In [1]: import numpy as np

In [2]: np.set_printoptions(precision=3, suppress=True, linewidth=200)

In [3]: rnd = lambda a: np.round(a, 3) + 0

In [4]: mat = 0.2 ** np.abs(np.subtract.outer(np.arange(2), np.arange(2)))

In [5]: mat
Out[5]: 
array([[1. , 0.2],
       [0.2, 1. ]])

In [6]: x = np.ones(2)

In [7]: for _ in range(3):
   ...:     x = mat @ x
   ...:     x /= np.linalg.norm(x)
   ...:     print(round(x @ mat @ x, 3))
   ...: 
1.2
1.2
1.2

In [8]: rnd(x)
Out[8]: array([0.707, 0.707])

In [9]: rnd(np.linalg.eigvalsh(mat)[-1])
Out[9]: np.float64(1.2)

In [10]: B = np.linalg.inv(mat)

In [11]: rnd(np.linalg.det(mat) * np.linalg.det(B))
Out[11]: np.float64(1.0)

In [12]: rnd(B)
Out[12]: 
array([[ 1.042, -0.208],
       [-0.208,  1.042]])

In [13]: O, R = np.linalg.qr(mat)

In [14]: np.allclose(R.T @ R, mat.T @ mat)
Out[14]: True

In [15]: rnd(R)
Out[15]: 
array([[-1.02 , -0.392],
       [ 0.   ,  0.941]])

In [16]: rnd(abs(R[0, 0])), rnd(np.linalg.norm(mat[:, 0]))
Out[16]: (np.float64(1.02), np.float64(1.02))

In [17]: rng = np.random.default_rng(5343)

In [18]: idx = rng.permutation(2)

In [19]: B = R[:, idx] * rng.choice([-1, 1], 2)

In [20]: rnd(B)
Out[20]: 
array([[-1.02 ,  0.392],
       [ 0.   , -0.941]])

In [21]: U, _, VT = np.linalg.svd(R.T @ B)

In [22]: idx
Out[22]: array([0, 1])

In [23]: rnd(np.linalg.lstsq(R, B)[0])
Out[23]: 
array([[ 1.,  0.],
       [ 0., -1.]])
